$ python -q
>>> import numpy as np
>>> import numpy.linalg as la
>>> np.set_printoptions(precision=3, suppress=True, linewidth=120)
>>> def rd(a):
...     return np.round(a, 3) + 0
... 
>>> mat = np.loadtxt("run7.csv", delimiter=",")
>>> mat
array([[-0.1  ,  0.1  ,  0.291,  0.197],
       [-0.77 , -0.97 , -0.188,  0.811],
       [ 0.851,  0.989,  0.217, -0.885],
       [ 0.119, -0.537, -0.696, -0.363],
       [-0.197, -0.938, -0.885, -0.159],
       [-0.881, -0.986,  0.139,  0.927],
       [-0.363, -0.862, -0.544,  0.264],
       [ 0.327,  0.363, -0.264, -0.438],
       [ 0.867,  0.979, -0.207, -0.92 ],
       [-0.726, -0.901,  0.254,  0.814],
       [ 0.462,  0.217, -0.635, -0.658],
       [ 0.862,  0.98 , -0.149, -0.914],
       [-0.291,  0.653,  0.885,  0.629],
       [ 0.617,  0.834, -0.159, -0.706],
       [ 0.629,  0.93 ,  0.273, -0.653],
       [-0.537, -0.947, -0.604,  0.462],
       [ 0.617,  0.235, -0.821, -0.821],
       [ 0.93 ,  0.96 , -0.843, -0.979],
       [ 0.197,  0.478,  0.149, -0.188],
       [ 0.493,  0.716, -0.119, -0.578],
       [-0.254, -0.43 ,  0.03 ,  0.3  ],
       [-0.414, -0.641,  0.07 ,  0.485],
       [-0.38 , -0.664, -0.05 ,  0.422],
       [ 0.523,  0.139, -0.757, -0.74 ],
       [ 0.641,  0.885, -0.03 , -0.711],
       [-0.617, -0.99 , -0.872,  0.43 ],
       [ 0.706,  0.778, -0.565, -0.834],
       [-0.808, -0.856,  0.696,  0.912],
       [-0.881, -1.   , -0.953,  0.793],
       [ 0.629,  0.43 , -0.749, -0.811]])
>>> W2 = mat[[2, 18]].astype(float)
>>> for _ in range(6):
...     lab = la.norm(mat[:, None] - W2, axis=-1).argmin(axis=1)
...     W2 = np.array([mat[lab == j].mean(axis=0) for j in range(2)])
... 
>>> lab
array([1, 1, 0, 1, 1, 1, 1, 0, 0, 1, 0, 0, 1, 0, 0, 1, 0, 0, 0, 0, 1, 1, 1, 0, 0, 1, 0, 1, 1, 0])
>>> np.abs(W2[1] - W2[0]).argmax()
np.int64(1)
>>> rd(W2[1] - W2[0])
array([-1.097, -1.325,  0.149,  1.184])
>>> np.bincount(lab)
array([15, 15])
>>> Y = np.array([[-3], [2], [-3], [-3], [0]])
>>> data = np.block([[np.zeros((5, 5)), Y], [Y.T, np.zeros((1, 1))]])
>>> data
array([[ 0.,  0.,  0.,  0.,  0., -3.],
       [ 0.,  0.,  0.,  0.,  0.,  2.],
       [ 0.,  0.,  0.,  0.,  0., -3.],
       [ 0.,  0.,  0.,  0.,  0., -3.],
       [ 0.,  0.,  0.,  0.,  0.,  0.],
       [-3.,  2., -3., -3.,  0.,  0.]])
>>> evals, vecs = la.eigh(data)
>>> x0 = np.array([-2, -1, 3, -1, 1, 2])
>>> np.abs(data).sum(axis=1).max(), rd(np.abs(evals).max())
(np.float64(11.0), np.float64(5.568))
>>> rd(vecs * np.abs(evals) @ vecs.T)
array([[ 1.616, -1.078,  1.616,  1.616,  0.   ,  0.   ],
       [-1.078,  0.718, -1.078, -1.078,  0.   ,  0.   ],
       [ 1.616, -1.078,  1.616,  1.616,  0.   ,  0.   ],
       [ 1.616, -1.078,  1.616,  1.616,  0.   ,  0.   ],
       [ 0.   ,  0.   ,  0.   ,  0.   ,  0.   ,  0.   ],
       [ 0.   ,  0.   ,  0.   ,  0.   ,  0.   ,  5.568]])
>>> print(rd(vecs * np.maximum(evals, 0) @ vecs.T))
[[ 0.808 -0.539  0.808  0.808  0.    -1.5  ]
 [-0.539  0.359 -0.539 -0.539  0.     1.   ]
 [ 0.808 -0.539  0.808  0.808  0.    -1.5  ]
 [ 0.808 -0.539  0.808  0.808  0.    -1.5  ]
 [ 0.     0.     0.     0.     0.     0.   ]
 [-1.5    1.    -1.5   -1.5    0.     2.784]]
>>> rd(la.eigvalsh(data[1:, 1:]))
array([-4.69,  0.  ,  0.  ,  0.  ,  4.69])
>>> Uu, sig, Vt = la.svd(data)
>>> print(rd(sig))
[5.568 5.568 0.    0.    0.    0.   ]
>>> Y = Uu[:, :2] @ np.diag(sig[:2]) @ Vt[:2]
>>> rd(np.abs(data - Y).max())
np.float64(0.0)
>>> la.matrix_rank(data, rtol=0.05)
np.int64(2)
>>> print(rd(Y))
[[ 0.  0.  0.  0.  0. -3.]
 [ 0.  0.  0.  0.  0.  2.]
 [ 0.  0.  0.  0.  0. -3.]
 [ 0.  0.  0.  0.  0. -3.]
 [ 0.  0.  0.  0.  0.  0.]
 [-3.  2. -3. -3.  0.  0.]]
>>> evals, vecs = la.eigh(data)
>>> rd(la.eigvalsh(data @ data))
array([ 0.,  0.,  0.,  0., 31., 31.])
>>> rd(vecs.T @ vecs)
array([[1., 0., 0., 0., 0., 0.],
       [0., 1., 0., 0., 0., 0.],
       [0., 0., 1., 0., 0., 0.],
       [0., 0., 0., 1., 0., 0.],
       [0., 0., 0., 0., 1., 0.],
       [0., 0., 0., 0., 0., 1.]])
>>> np.abs(vecs[:, -1]).round(6).argmax()
np.int64(5)
>>> print((evals > 1e-8).sum(), (evals < -1e-8).sum())
1 1
>>> rd(evals)
array([-5.568,  0.   ,  0.   ,  0.   ,  0.   ,  5.568])
>>> print(np.unique(evals.round(6) + 0, return_counts=True)[1])
[1 4 1]
>>> print(evals.sum(), np.trace(data))
0.0 0.0
>>> rd(la.svd(data, compute_uv=False))
array([5.568, 5.568, 0.   , 0.   , 0.   , 0.   ])
>>> rd(vecs.T @ data @ vecs)
array([[-5.568,  0.   ,  0.   ,  0.   ,  0.   ,  0.   ],
       [ 0.   ,  0.   ,  0.   ,  0.   ,  0.   ,  0.   ],
       [ 0.   ,  0.   ,  0.   ,  0.   ,  0.   ,  0.   ],
       [ 0.   ,  0.   ,  0.   ,  0.   ,  0.   ,  0.   ],
       [ 0.   ,  0.   ,  0.   ,  0.   ,  0.   ,  0.   ],
       [ 0.   ,  0.   ,  0.   ,  0.   ,  0.   ,  5.568]])
>>> W0 = np.loadtxt("w.csv", delimiter=",")
>>> W0
array([[ 0.,  1.,  0.,  0.,  0.,  0.],
       [ 0.,  0., -2.,  0.,  0.,  0.],
       [ 0.,  0.,  0.,  0.,  2.,  0.],
       [ 0.,  0.,  0., -1.,  0.,  0.],
       [ 0.,  0.,  0.,  0.,  0., -2.],
       [ 0.,  0.,  0.,  0.,  0.,  0.]])
>>> Xs = (mat - mat.mean(axis=0)) / mat.std(axis=0)
>>> print(np.argwhere(np.abs(Xs) > 2))
[[12  2]]
>>> print(rd(Xs.std(axis=0)))
[1. 1. 1. 1.]
>>> c = la.lstsq(np.delete(Xs, 3, axis=1), Xs[:, 3])[0]
>>> np.abs(c).argmax()
np.int64(0)
>>> rd(c)
array([-1.16 ,  0.214,  0.094])
>>> rd(1 - np.var(Xs[:, 3] - np.delete(Xs, 3, axis=1) @ c))
np.float64(0.994)
>>> Uu, sig, Vt = la.svd(W0)
>>> sig
array([2., 2., 2., 1., 1., 0.])
>>> Y = Uu[:, :5] @ np.diag(sig[:5]) @ Vt[:5]
>>> rd(la.norm(W0 - Y, 2)), sig[5]
(np.float64(0.0), np.float64(0.0))
>>> la.matrix_rank(Y)
np.int64(5)
>>> Y
array([[ 0.,  1.,  0.,  0.,  0.,  0.],
       [ 0.,  0., -2.,  0.,  0.,  0.],
       [ 0.,  0.,  0.,  0.,  2.,  0.],
       [ 0.,  0.,  0., -1.,  0.,  0.],
       [ 0.,  0.,  0.,  0.,  0., -2.],
       [ 0.,  0.,  0.,  0.,  0.,  0.]])
>>> np.prod(np.diag(W0)), rd(la.det(W0))
(np.float64(-0.0), np.float64(0.0))
>>> la.matrix_rank(W0, rtol=0.1)
np.int64(5)
>>> print([round(float(x), 3) for x in la.svd(W0, compute_uv=False)[:3]])
[2.0, 2.0, 2.0]
>>> x0 = np.array([0, 5, 8, 9, -9, 5])
>>> W0 * x0
array([[  0.,   5.,   0.,   0.,  -0.,   0.],
       [  0.,   0., -16.,   0.,  -0.,   0.],
       [  0.,   0.,   0.,   0., -18.,   0.],
       [  0.,   0.,   0.,  -9.,  -0.,   0.],
       [  0.,   0.,   0.,   0.,  -0., -10.],
       [  0.,   0.,   0.,   0.,  -0.,   0.]])
>>> (W0 * x0).sum(axis=1)
array([  5., -16., -18.,  -9., -10.,   0.])
>>> W0 @ np.eye(6)[2]
array([ 0., -2.,  0.,  0.,  0.,  0.])
>>> W0 @ (2 * x0)
array([ 10., -32., -36., -18., -20.,   0.])
>>> J = np.maximum(np.array([[-8, 3],
...     [-8, 1],
...     [2, 6],
...     [3, 3],
...     [6, 7],
...     [-9, 5],
...     [9, 4],
...     [3, 3],
...     [2, 7],
...     [9, -2],
...     [-9, -1],
...     [-3, 2],
...     [-2, 9],
...     [6, -4],
...     [4, 6],
...     [-7, 7],
...     [-2, 5],
...     [2, -7]]) @ np.array([[-6, 8, 2, 5, 6, -5], [-8, 8, 6, 7, -6, -2]]) + np.array([1, 2, 0, 1, 1, 1]), 0)
>>> print(J)
[[ 25   0   2   0   0  35]
 [ 41   0   0   0   0  39]
 [  0  66  40  53   0   0]
 [  0  50  24  37   1   0]
 [  0 106  54  80   0   0]
 [ 15   0  12   0   0  36]
 [  0 106  42  74  31   0]
 [  0  50  24  37   1   0]
 [  0  74  46  60   0   0]
 [  0  58   6  32  67   0]
 [ 63   0   0   0   0  48]
 [  3   0   6   0   0  12]
 [  0  58  50  54   0   0]
 [  0  18   0   3  61   0]
 [  0  82  44  63   0   0]
 [  0   2  28  15   0  22]
 [  0  26  26  26   0   1]
 [ 45   0   0   0  55   5]]
>>> lab = J[:, 1] > np.median(J[:, 1])
>>> f = J[lab].mean(axis=0) - J[~lab].mean(axis=0)
>>> print(np.argsort(-np.abs(f).round(6), kind="stable"))
[1 3 2 5 0 4]
>>> print(rd(f))
[-21.333  67.111  28.444  49.556  -1.778 -22.   ]
>>> Xs = J - J.mean(axis=0)
>>> vecs = la.svd(Xs)[2][:5]
>>> Y = Xs - Xs @ vecs.T @ vecs
>>> rd(la.norm(Y) / la.norm(Xs))
np.float64(0.019)
>>> rd(np.diag(vecs.T @ vecs))
array([0.995, 0.829, 0.823, 0.356, 1.   , 0.997])
>>> W2 = J[[3, 4]].astype(float)
>>> for _ in range(7):
...     lab = la.norm(J[:, None] - W2, axis=-1).argmin(axis=1)
...     W2 = np.array([J[lab == j].mean(axis=0) for j in range(2)])
... 
>>> lab
array([0, 0, 1, 1, 1, 0, 1, 1, 1, 0, 0, 0, 1, 0, 1, 0, 0, 0])
>>> W2
array([[19.2  , 10.4  ,  8.   ,  7.6  , 18.3  , 19.8  ],
       [ 0.   , 74.   , 40.5  , 57.25 ,  4.125,  0.   ]])
>>> np.abs(W2[1] - W2[0]).argmax()
np.int64(1)
>>> W2[1] - W2[0]
array([-19.2  ,  63.6  ,  32.5  ,  49.65 , -14.175, -19.8  ])
>>> Y = W2 / la.norm(W2, axis=1, keepdims=True)
>>> cov = Y @ Y.T
>>> rd(np.degrees(np.arccos(np.clip(cov[1, 0], -1, 1))))
np.float64(64.416)
>>> (np.abs(cov) > 0.9).astype(int)
array([[1, 0],
       [0, 1]])
>>> Y = np.c_[J[:, :1] @ np.array([[-1]]), np.array([9, 4, 7, 7, 3, 8, -4, -4, 7, 6, 0, 0, -7, -1, 9, -2, -6, 0])]
>>> Y
array([[-25,   9],
       [-41,   4],
       [  0,   7],
       [  0,   7],
       [  0,   3],
       [-15,   8],
       [  0,  -4],
       [  0,  -4],
       [  0,   7],
       [  0,   6],
       [-63,   0],
       [ -3,   0],
       [  0,  -7],
       [  0,  -1],
       [  0,   9],
       [  0,  -2],
       [  0,  -6],
       [-45,   0]])
>>> print(rd(la.norm(Y - J @ la.lstsq(J, Y)[0], axis=0)))
[ 0.    19.509]
>>> rd(la.lstsq(J, Y[:, 0])[0])
array([-1.,  0.,  0.,  0.,  0.,  0.])
>>> X = np.load("test9.npy")
>>> X
array([[13, 12,  1],
       [ 0,  0,  0],
       [ 3,  4,  3],
       [11, 19, 10],
       [ 0,  0,  0],
       [ 0,  2,  4],
       [14, 14,  2],
       [ 0,  0,  0],
       [13, 30, 19],
       [ 2,  7,  7],
       [ 0,  0,  0],
       [11, 18,  9],
       [13, 14,  3],
       [ 0,  0,  0],
       [ 9,  6,  0],
       [ 2,  1,  1],
       [ 9, 11,  4],
       [ 1,  5,  6],
       [12, 21, 11]])
>>> W2 = X[[17, 6]].astype(float)
>>> for _ in range(3):
...     lab = la.norm(X[:, None] - W2, axis=-1).argmin(axis=1)
...     W2 = np.array([X[lab == j].mean(axis=0) for j in range(2)])
... 
>>> lab
array([1, 0, 0, 1, 0, 0, 1, 0, 1, 0, 0, 1, 1, 0, 0, 0, 1, 0, 1])
>>> print(rd(W2))
[[ 1.545  2.273  1.909]
 [12.    17.375  7.375]]
>>> rng = np.random.default_rng(245735)
>>> lab = rng.permutation(3)
>>> Y = X[:, lab] * rng.choice([-1, 1], 3)
>>> Y
array([[-13,   1, -12],
       [  0,   0,   0],
       [ -3,   3,  -4],
       [-11,  10, -19],
       [  0,   0,   0],
       [  0,   4,  -2],
       [-14,   2, -14],
       [  0,   0,   0],
       [-13,  19, -30],
       [ -2,   7,  -7],
       [  0,   0,   0],
       [-11,   9, -18],
       [-13,   3, -14],
       [  0,   0,   0],
       [ -9,   0,  -6],
       [ -2,   1,  -1],
       [ -9,   4, -11],
       [ -1,   6,  -5],
       [-12,  11, -21]])
>>> Uu, _, Vt = la.svd(X.T @ Y)
>>> rd(Uu @ Vt)
array([[-1.,  0.,  0.],
       [ 0.,  0., -1.],
       [ 0.,  1.,  0.]])
>>> rd(la.lstsq(X, Y)[0])
array([[-1.,  0.,  0.],
       [ 0.,  0., -1.],
       [ 0.,  1.,  0.]])
>>> m1 = np.load("mat.npy")
>>> m1
array([[ 0, -2],
       [-2,  0]])
>>> # equal to its transpose
>>> rd(la.eigvalsh(m1).min())
np.float64(-2.0)
>>> evals, vecs = la.eigh(m1)
>>> rd(la.eigvalsh(m1 @ m1))
array([4., 4.])
>>> (evals > 1e-8).sum(), (evals < -1e-8).sum()
(np.int64(1), np.int64(1))
>>> rd(vecs.T @ vecs)
array([[1., 0.],
       [0., 1.]])
>>> rd(vecs.T @ m1 @ vecs)
array([[-2.,  0.],
       [ 0.,  2.]])
>>> rd(la.eigvalsh(m1 + 2 * np.eye(2)))
array([0., 4.])
>>> rd(np.abs(vecs[:, -1]))
array([0.707, 0.707])
>>> print(m1.T @ m1)
[[4 0]
 [0 4]]
>>> rd(la.norm(m1, axis=0))
array([2., 2.])
>>> rd(la.pinv(m1))
array([[ 0. , -0.5],
       [-0.5,  0. ]])
